>>> import numpy as np
>>> import numpy.linalg as la
>>> np.set_printoptions(precision=3, suppress=True, linewidth=100)
>>> F = np.load("block6.npy")
>>> F
array([[ 5,  5,  5],
       [ 5, 10, 10],
       [ 5, 10, 15]])
>>> proj = np.triu(np.array([[8, 4, 5], [6, 0, 2], [3, 1, 4]]), 1) + np.eye(3)
>>> A2 = proj @ F @ la.inv(proj)
>>> print(np.trace(A2), np.trace(F))
30.0 30
>>> print(np.round(la.det(A2), 3))
125.0
>>> proj @ F - F @ proj
array([[ 45.,  70.,  80.],
       [ 10.,   0., -15.],
       [  0., -20., -45.]])
>>> np.poly(A2)
array([   1.,  -30.,  125., -125.])
>>> A2
array([[  50., -105.,   80.],
       [  15.,  -30.,   25.],
       [   5.,  -10.,   10.]])
>>> f = np.array([9, 0, -4])
>>> A2 = F + np.outer(f, np.eye(3)[0])
>>> la.matrix_rank(A2 - F)
np.int64(1)
>>> np.round(la.det(A2) / la.det(F), 3), np.round(1 + la.solve(F, f)[0], 3)
(np.float64(4.6), np.float64(4.6))
>>> print(la.matrix_rank(la.inv(A2) - la.inv(F), tol=1e-8))
1
>>> x0 = np.array([1, 1, 0])
>>> h = np.maximum(F @ x0, 0)
>>> np.maximum(F @ (3 * x0), 0)
array([30, 45, 45])
>>> h
array([10, 15, 15])
>>> F.T @ h
array([200, 350, 425])
>>> np.tanh(F @ x0)
array([1., 1., 1.])
>>> evals, vecs = la.eigh(F)
>>> x0 = np.array([1, 0, 2])
>>> vecs * np.maximum(evals, 0) @ vecs.T
array([[ 5.,  5.,  5.],
       [ 5., 10., 10.],
       [ 5., 10., 15.]])
>>> print(vecs * np.sqrt(evals) @ vecs.T)
[[1.948 0.867 0.674]
 [0.867 2.622 1.541]
 [0.674 1.541 3.489]]
>>> print(x0 @ F @ x0 / (x0 @ x0), round(evals[0], 3), round(float(evals[-1]), 3))
17.0 1.54 25.245
>>> print(la.eigvalsh(F[1:, 1:]))
[ 2.192 22.808]
>>> (np.sign(vecs[:, -1].round(6)) == np.sign(vecs[0, -1].round(6))).astype(int)
array([1, 1, 1])
>>> rng = np.random.default_rng(86017)
>>> mat = np.eye(7, dtype=int)[rng.permutation(7)]
>>> mat
array([[0, 1, 0, 0, 0, 0, 0],
       [0, 0, 0, 0, 0, 0, 1],
       [1, 0, 0, 0, 0, 0, 0],
       [0, 0, 1, 0, 0, 0, 0],
       [0, 0, 0, 1, 0, 0, 0],
       [0, 0, 0, 0, 1, 0, 0],
       [0, 0, 0, 0, 0, 1, 0]])
>>> (mat - mat.T) / 2
array([[ 0. ,  0.5, -0.5,  0. ,  0. ,  0. ,  0. ],
       [-0.5,  0. ,  0. ,  0. ,  0. ,  0. ,  0.5],
       [ 0.5,  0. ,  0. , -0.5,  0. ,  0. ,  0. ],
       [ 0. ,  0. ,  0.5,  0. , -0.5,  0. ,  0. ],
       [ 0. ,  0. ,  0. ,  0.5,  0. , -0.5,  0. ],
       [ 0. ,  0. ,  0. ,  0. ,  0.5,  0. , -0.5],
       [ 0. , -0.5,  0. ,  0. ,  0. ,  0.5,  0. ]])
>>> assert mat == mat.T
Traceback (most recent call last):
  File "<python-input-34>", line 1, in <module>
    assert mat == mat.T
           ^^^^^^^^^^^^
ValueError: The truth value of an array with more than one element is ambiguous. Use a.any() or a.all()
>>> np.allclose(mat, mat.T)
False
>>> la.determinant(mat)
Traceback (most recent call last):
  File "<python-input-36>", line 1, in <module>
    la.determinant(mat)
    ^^^^^^^^^^^^^^
AttributeError: module 'numpy.linalg' has no attribute 'determinant'
>>> round(la.det(mat), 3)
np.float64(1.0)
>>> la.matrix_power(mat, 2)
array([[0, 0, 0, 0, 0, 0, 1],
       [0, 0, 0, 0, 0, 1, 0],
       [0, 1, 0, 0, 0, 0, 0],
       [1, 0, 0, 0, 0, 0, 0],
       [0, 0, 1, 0, 0, 0, 0],
       [0, 0, 0, 1, 0, 0, 0],
       [0, 0, 0, 0, 1, 0, 0]])
>>> np.sort(np.abs(la.eigvals(mat)))
array([1., 1., 1., 1., 1., 1., 1.])
>>> mat.inv()
Traceback (most recent call last):
  File "<python-input-40>", line 1, in <module>
    mat.inv()
    ^^^^^^^
AttributeError: 'numpy.ndarray' object has no attribute 'inv'
>>> np.trace(mat)
np.int64(0)
>>> la.norm(mat, axis=0)
array([1., 1., 1., 1., 1., 1., 1.])
>>> mat @ mat.T
array([[1, 0, 0, 0, 0, 0, 0],
       [0, 1, 0, 0, 0, 0, 0],
       [0, 0, 1, 0, 0, 0, 0],
       [0, 0, 0, 1, 0, 0, 0],
       [0, 0, 0, 0, 1, 0, 0],
       [0, 0, 0, 0, 0, 1, 0],
       [0, 0, 0, 0, 0, 0, 1]])
>>> mat[:, 1] @ mat[:, 0]
np.int64(0)
>>> print(mat.T @ mat)
[[1 0 0 0 0 0 0]
 [0 1 0 0 0 0 0]
 [0 0 1 0 0 0 0]
 [0 0 0 1 0 0 0]
 [0 0 0 0 1 0 0]
 [0 0 0 0 0 1 0]
 [0 0 0 0 0 0 1]]
>>> la.svd(mat, compute_uv=False)
array([1., 1., 1., 1., 1., 1., 1.])
>>> print(np.abs(mat).max())
1
>>> print(round(float(la.norm(mat)), 3))
2.646
>>> print(np.unravel_index(np.abs(mat).argmax(), mat.shape))
(np.int64(0), np.int64(1))
>>> np.zeros(7, 7)
Traceback (most recent call last):
  File "<python-input-50>", line 1, in <module>
    np.zeros(7, 7)
    ~~~~~~~~^^^^^^
TypeError: Cannot interpret '7' as a data type
>>> w1 = np.array([[2, 0], [-3, -3], [1, -1], [1, -2], [0, -2], [2, 3], [-3, -1]])
>>> beta = np.array([0, 0])
>>> act = np.maximum(mat @ w1 + beta, 0)
>>> la.matrix_rank(act)
np.int64(2)
>>> (act > 0).astype(int)
array([[0, 0],
       [0, 0],
       [1, 0],
       [1, 0],
       [1, 0],
       [0, 0],
       [1, 1]])
>>> act
array([[0, 0],
       [0, 0],
       [2, 0],
       [1, 0],
       [1, 0],
       [0, 0],
       [2, 3]])
>>> cent = np.array([[-2, 2, -2], [1, -2, 0]])
>>> w1 @ cent
array([[-4,  4, -4],
       [ 3,  0,  6],
       [-3,  4, -2],
       [-4,  6, -2],
       [-2,  4,  0],
       [-1, -2, -4],
       [ 5, -4,  6]])
>>> (act @ cent).round(6).argmax(axis=1)
array([0, 0, 1, 1, 1, 0, 0])
>>> Q, R = la.qr(mat)
>>> np.allclose(R.T @ R, mat.T @ mat)
True
>>> m1 = np.abs(np.array([[0, 2, 2, 1, 2],
...     [0, 0, 1, 1, 0],
...     [2, 0, 1, 2, 0],
...     [0, 0, 1, 2, 3],
...     [0, 2, 0, 1, 1]])) + np.eye(5)
>>> m1 = m1 / m1.sum(axis=1, keepdims=True)
>>> m1
array([[0.125, 0.25 , 0.25 , 0.125, 0.25 ],
       [0.   , 0.333, 0.333, 0.333, 0.   ],
       [0.333, 0.   , 0.333, 0.333, 0.   ],
       [0.   , 0.   , 0.143, 0.429, 0.429],
       [0.   , 0.4  , 0.   , 0.2  , 0.4  ]])
>>> idx = rng.permutation(5)
>>> idx
array([4, 2, 1, 0, 3])
>>> A2 = m1[idx][:, idx]
>>> np.round(la.det(A2), 3), round(float(la.det(m1[idx])), 3)
(np.float64(-0.007), 0.007)
>>> np.diag(A2)
array([0.4  , 0.333, 0.333, 0.125, 0.429])
>>> round(np.trace(A2), 3)
np.float64(1.62)
>>> A2
array([[0.4  , 0.   , 0.4  , 0.   , 0.2  ],
       [0.   , 0.333, 0.   , 0.333, 0.333],
       [0.   , 0.333, 0.333, 0.   , 0.333],
       [0.25 , 0.25 , 0.25 , 0.125, 0.125],
       [0.429, 0.143, 0.   , 0.   , 0.429]])
>>> np.sort(np.abs(la.eigvals(A2)))
array([0.135, 0.343, 0.382, 0.382, 1.   ])
